>>> import numpy as np
>>> import numpy.linalg as la
>>> np.set_printoptions(precision=2, suppress=True, linewidth=140)
>>> def rnd(a):
...     return np.round(a, 2) + 0
... 
>>> feats = np.load("out16.npy")
>>> feats
array([[ 0.,  1.,  0.,  0.],
       [ 0., -2.,  1.,  0.],
       [-2., -2.,  0.,  0.],
       [ 0.,  0.,  0.,  2.]])
>>> # splits into 2 blocks
>>> rnd(la.det(feats))
np.float64(-4.0)
>>> rnd(np.sort(la.eigvals(feats).real))
array([-1.54, -0.23, -0.23,  2.  ])
>>> print(np.flatnonzero(la.matrix_power((feats != 0) + (feats.T != 0) + np.eye(4), 4)[0]))
[0 1 2]
>>> proj = np.triu(np.array([[0, 1, 1, 0], [1, 0, 1, 2], [0, 2, 0, 2], [2, 2, 1, 0]]), 1) + np.eye(4)
>>> Y = proj @ feats @ la.inv(proj)
>>> rnd(np.poly(Y))
array([ 1.,  0., -2., -2., -4.])
>>> proj @ feats - feats @ proj
array([[-2., -4.,  0., -2.],
       [-2., -2.,  2.,  6.],
       [ 0.,  2.,  4.,  8.],
       [ 0.,  0.,  0.,  0.]])
>>> Y
array([[-2., -1.,  4., -6.],
       [-2., -2.,  5., -2.],
       [-2.,  0.,  2.,  0.],
       [ 0.,  0.,  0.,  2.]])
>>> Y = np.array([[-1, -3, 0], [0, 2, 3]])
>>> C = np.kron(Y, feats)
>>> rnd(la.norm(C, 2)), rnd(la.norm(Y, 2) * la.norm(feats, 2))
(np.float64(14.27), np.float64(14.27))
>>> la.matrix_rank(C)
np.int64(8)
>>> C.shape
(8, 12)
>>> u = np.array([4, 0, 2, -1])
>>> Y = feats + np.outer(u, np.eye(4)[2])
>>> la.matrix_rank(la.inv(Y) - la.inv(feats), tol=1e-8)
np.int64(1)
>>> print(rnd(la.det(Y) / la.det(feats)), rnd(1 + la.solve(feats, u)[2]))
9.0 9.0
>>> Y
array([[ 0.,  1.,  4.,  0.],
       [ 0., -2.,  1.,  0.],
       [-2., -2.,  2.,  0.],
       [ 0.,  0., -1.,  2.]])
